% ipython --no-banner

In [1]: import numpy as np

In [2]: from numpy import linalg as LA

In [3]: np.set_printoptions(precision=2, suppress=True, linewidth=100, legacy="1.25")

In [4]: F = np.load("block18.npy")

In [5]: F
Out[5]: 
array([[ 278,  137,  -35,  -40],
       [ 137,  241,   31,   10],
       [ -35,   31,  293, -120],
       [ -40,   10, -120,  480]])

In [6]: F[0] @ F[2]
Out[6]: -10938

In [7]: round(float(LA.norm(F[0], 1)), 2), round(LA.norm(F[0], np.inf), 2)
Out[7]: (490.0, 278.0)

In [8]: LA.norm(F, axis=1).argmax()
Out[8]: 3

In [9]: round(float(LA.norm(F, 2)), 2)
Out[9]: 541.3

In [10]: round(LA.norm(F[0] - F[2]), 2)
Out[10]: 472.43

In [11]: r0 = np.array([0, -7, -9, -9])

In [12]: Y = F + np.outer(r0, np.eye(4)[2])

In [13]: LA.matrix_rank(Y - F)
Out[13]: 1

In [14]: vals, evecs = LA.eigh(F)

In [15]: LA.svd(F, compute_uv=False)
Out[15]: array([541.3 , 396.9 , 256.28,  97.52])

In [16]: np.abs(evecs[:, -1]).round(6).argmax()
Out[16]: 3

In [17]: np.unique(vals.round(6) + 0, return_counts=True)[1]
Out[17]: array([1, 1, 1, 1])

In [18]: np.round(evecs.T @ F @ evecs, 2) + 0
Out[18]: 
array([[ 97.52,   0.  ,   0.  ,   0.  ],
       [  0.  , 256.28,   0.  ,   0.  ],
       [  0.  ,   0.  , 396.9 ,   0.  ],
       [  0.  ,   0.  ,   0.  , 541.3 ]])

In [19]: LA.eigvalsh(F + 4 * np.eye(4))
Out[19]: array([101.52, 260.28, 400.9 , 545.3 ])

In [20]: np.abs(evecs[:, -1])
Out[20]: array([0.11, 0.07, 0.43, 0.9 ])

In [21]: vec = np.ones(4)

In [22]: for _ in range(7):
    ...:     vec = F @ vec
    ...:     vec /= LA.norm(vec)
    ...:     print(round(vec @ F @ vec, 2))
    ...: 
361.38
394.29
421.07
446.04
470.64
493.05
510.83

In [23]: round(float(LA.eigvalsh(F)[-1]), 2)
Out[23]: 541.3

In [24]: r0, g = F[3], F[0]

In [25]: r0 @ r0
Out[25]: 246500

In [26]: r0 @ g
Out[26]: -24750

In [27]: p = (r0 @ g) / (r0 @ r0) * r0

In [28]: print(LA.matrix_rank(np.outer(r0, g)))
1

In [29]: p
Out[29]: array([  4.02,  -1.  ,  12.05, -48.19])

In [30]: round(float((g - p) @ r0), 2)
Out[30]: 0.0

In [31]: K = np.loadtxt("arr.csv", delimiter=",")

In [32]: print(K)
[[ 1.  4.  0.  0.  0.  0.  0.  0.  0.  0.  0.]
 [ 4.  1.  4.  0.  0.  0.  0.  0.  0.  0.  0.]
 [ 0.  4.  2.  4.  0.  0.  0.  0.  0.  0.  0.]
 [ 0.  0.  4.  2.  4.  0.  0.  0.  0.  0.  0.]
 [ 0.  0.  0.  4.  0.  4.  0.  0.  0.  0.  0.]
 [ 0.  0.  0.  0.  4. -2.  4.  0.  0.  0.  0.]
 [ 0.  0.  0.  0.  0.  4.  0.  4.  0.  0.  0.]
 [ 0.  0.  0.  0.  0.  0.  4.  0.  4.  0.  0.]
 [ 0.  0.  0.  0.  0.  0.  0.  4. -1.  4.  0.]
 [ 0.  0.  0.  0.  0.  0.  0.  0.  4. -2.  4.]
 [ 0.  0.  0.  0.  0.  0.  0.  0.  0.  4. -1.]]

In [33]: vals, evecs = LA.eigh(K)

In [34]: vec = np.array([-3, 1, -3, 3, 3, 2, 3, -1, 1, 1, -1])

In [35]: (np.sign(evecs[:, -1].round(6)) == np.sign(evecs[0, -1].round(6))).astype(int)
Out[35]: array([1, 1, 1, 1, 1, 1, 1, 1, 1, 1, 1])

In [36]: r0 = np.array([5, 5, 2, 1, 2, 5, 1, 5, 0, 3, 2])

In [37]: Y = K + np.outer(r0, np.eye(11)[0])

In [38]: print(Y)
[[ 6.  4.  0.  0.  0.  0.  0.  0.  0.  0.  0.]
 [ 9.  1.  4.  0.  0.  0.  0.  0.  0.  0.  0.]
 [ 2.  4.  2.  4.  0.  0.  0.  0.  0.  0.  0.]
 [ 1.  0.  4.  2.  4.  0.  0.  0.  0.  0.  0.]
 [ 2.  0.  0.  4.  0.  4.  0.  0.  0.  0.  0.]
 [ 5.  0.  0.  0.  4. -2.  4.  0.  0.  0.  0.]
 [ 1.  0.  0.  0.  0.  4.  0.  4.  0.  0.  0.]
 [ 5.  0.  0.  0.  0.  0.  4.  0.  4.  0.  0.]
 [ 0.  0.  0.  0.  0.  0.  0.  4. -1.  4.  0.]
 [ 3.  0.  0.  0.  0.  0.  0.  0.  4. -2.  4.]
 [ 2.  0.  0.  0.  0.  0.  0.  0.  0.  4. -1.]]

In [39]: round(float(LA.det(Y) / LA.det(K)), 2), round(float(1 + LA.solve(K, r0)[0]), 2)
Out[39]: (1.84, 1.84)

In [40]: Y = K / LA.norm(K, axis=1, keepdims=True)

In [41]: cov = Y @ Y.T

In [42]: print(np.argwhere(np.triu(np.abs(cov) > 0.95, 1)))
[]

In [43]: (np.abs(cov) > 0.9).astype(int)
Out[43]: 
array([[1, 0, 0, 0, 0, 0, 0, 0, 0, 0, 0],
       [0, 1, 0, 0, 0, 0, 0, 0, 0, 0, 0],
       [0, 0, 1, 0, 0, 0, 0, 0, 0, 0, 0],
       [0, 0, 0, 1, 0, 0, 0, 0, 0, 0, 0],
       [0, 0, 0, 0, 1, 0, 0, 0, 0, 0, 0],
       [0, 0, 0, 0, 0, 1, 0, 0, 0, 0, 0],
       [0, 0, 0, 0, 0, 0, 1, 0, 0, 0, 0],
       [0, 0, 0, 0, 0, 0, 0, 1, 0, 0, 0],
       [0, 0, 0, 0, 0, 0, 0, 0, 1, 0, 0],
       [0, 0, 0, 0, 0, 0, 0, 0, 0, 1, 0],
       [0, 0, 0, 0, 0, 0, 0, 0, 0, 0, 1]])

In [44]: (cov - 2 * np.eye(11)).round(6).argmax(axis=1)
Out[44]: array([ 2,  3,  0,  1,  6,  7,  4,  5, 10,  7,  8])

In [45]: cov[5]
Out[45]: array([ 0.  ,  0.  ,  0.  ,  0.44, -0.24,  1.  , -0.24,  0.47,  0.  ,  0.  ,  0.  ])

In [46]: cov
Out[46]: 
array([[ 1.  ,  0.34,  0.65,  0.  ,  0.  ,  0.  ,  0.  ,  0.  ,  0.  ,  0.  ,  0.  ],
       [ 0.34,  1.  ,  0.35,  0.46,  0.  ,  0.  ,  0.  ,  0.  ,  0.  ,  0.  ,  0.  ],
       [ 0.65,  0.35,  1.  ,  0.44,  0.47,  0.  ,  0.  ,  0.  ,  0.  ,  0.  ,  0.  ],
       [ 0.  ,  0.46,  0.44,  1.  ,  0.24,  0.44,  0.  ,  0.  ,  0.  ,  0.  ,  0.  ],
       [ 0.  ,  0.  ,  0.47,  0.24,  1.  , -0.24,  0.5 ,  0.  ,  0.  ,  0.  ,  0.  ],
       [ 0.  ,  0.  ,  0.  ,  0.44, -0.24,  1.  , -0.24,  0.47,  0.  ,  0.  ,  0.  ],
       [ 0.  ,  0.  ,  0.  ,  0.  ,  0.5 , -0.24,  1.  ,  0.  ,  0.49,  0.  ,  0.  ],
       [ 0.  ,  0.  ,  0.  ,  0.  ,  0.  ,  0.47,  0.  ,  1.  , -0.12,  0.47,  0.  ],
       [ 0.  ,  0.  ,  0.  ,  0.  ,  0.  ,  0.  ,  0.49, -0.12,  1.  , -0.35,  0.68],
       [ 0.  ,  0.  ,  0.  ,  0.  ,  0.  ,  0.  ,  0.  ,  0.47, -0.35,  1.  , -0.49],
       [ 0.  ,  0.  ,  0.  ,  0.  ,  0.  ,  0.  ,  0.  ,  0.  ,  0.68, -0.49,  1.  ]])

In [47]: LA.norm(Y, axis=1)
Out[47]: array([1., 1., 1., 1., 1., 1., 1., 1., 1., 1., 1.])
